% ipython --no-banner

In [1]: import numpy as np

In [2]: from numpy import linalg as LA

In [3]: np.set_printoptions(precision=1, suppress=True, linewidth=120)

In [4]: K = np.load("out7.npy")

In [5]: print(K)
[[ 1 -3 -3 -2  2 -1]
 [ 1  1  0  2 -3 -1]
 [ 3 -1 -1  3  1 -3]
 [-2  3 -2 -3  3  2]
 [-2  1 -2  3  3  2]
 [ 3  1  2  1  3 -3]]

In [6]: U, s, vt = LA.svd(K)

In [7]: s.round(1) + 0
Out[7]: array([8.5, 6.7, 5.5, 4.7, 2.5, 0. ])

In [8]: A2 = U[:, :5] @ np.diag(s[:5]) @ vt[:5]

In [9]: print(np.round(LA.norm(K - A2) / LA.norm(K), 1))
0.0

In [10]: A2.round(1) + 0
Out[10]: 
array([[ 1., -3., -3., -2.,  2., -1.],
       [ 1.,  1.,  0.,  2., -3., -1.],
       [ 3., -1., -1.,  3.,  1., -3.],
       [-2.,  3., -2., -3.,  3.,  2.],
       [-2.,  1., -2.,  3.,  3.,  2.],
       [ 3.,  1.,  2.,  1.,  3., -3.]])

In [11]: LA.matrix_rank(A2)
Out[11]: np.int64(5)

In [12]: LA.matrix_rank(K, rtol=0.05)
Out[12]: np.int64(5)

In [13]: print(round(np.abs(K - A2).max(), 1))
0.0

In [14]: x0 = np.array([7, -4, 3, 5, -8, 4])

In [15]: h = np.maximum(K @ x0, 0)

In [16]: K * (h > 1e-9)[:, None]
Out[16]: 
array([[ 0,  0,  0,  0,  0,  0],
       [ 1,  1,  0,  2, -3, -1],
       [ 3, -1, -1,  3,  1, -3],
       [ 0,  0,  0,  0,  0,  0],
       [ 0,  0,  0,  0,  0,  0],
       [ 0,  0,  0,  0,  0,  0]])

In [17]: h
Out[17]: array([ 0, 33, 17,  0,  0,  0])

In [18]: np.maximum(K @ x0, 0) - np.maximum(-K @ x0, 0)
Out[18]: array([-20,  33,  17, -63, -25,  -8])

In [19]: U, s, vt = LA.svd(K)

In [20]: evecs = vt[:(s > 1e-8).sum()]

In [21]: rng = np.random.default_rng(14070)

In [22]: x0 = K[0] + -3 * K[5] + rng.integers(2) * np.eye(6)[1]

In [23]: x0
Out[23]: array([-8., -5., -9., -5., -7.,  8.])

In [24]: np.round(evecs.T @ evecs, 1) + 0
Out[24]: 
array([[ 0.5,  0. ,  0. ,  0. ,  0. , -0.5],
       [ 0. ,  1. ,  0. ,  0. ,  0. ,  0. ],
       [ 0. ,  0. ,  1. ,  0. ,  0. ,  0. ],
       [ 0. ,  0. ,  0. ,  1. ,  0. ,  0. ],
       [ 0. ,  0. ,  0. ,  0. ,  1. ,  0. ],
       [-0.5,  0. ,  0. ,  0. ,  0. ,  0.5]])

In [25]: np.diag(evecs.T @ evecs)
Out[25]: array([0.5, 1. , 1. , 1. , 1. , 0.5])

In [26]: A2 = K / np.sqrt((K ** 2).mean(axis=1, keepdims=True))

In [27]: LA.matrix_rank(K - K.mean(axis=1, keepdims=True))
Out[27]: np.int64(5)

In [28]: A2[4]
Out[28]: array([-0.9,  0.4, -0.9,  1.3,  1.3,  0.9])

In [29]: LA.matrix_rank(A2) == LA.matrix_rank(K)
Out[29]: np.True_
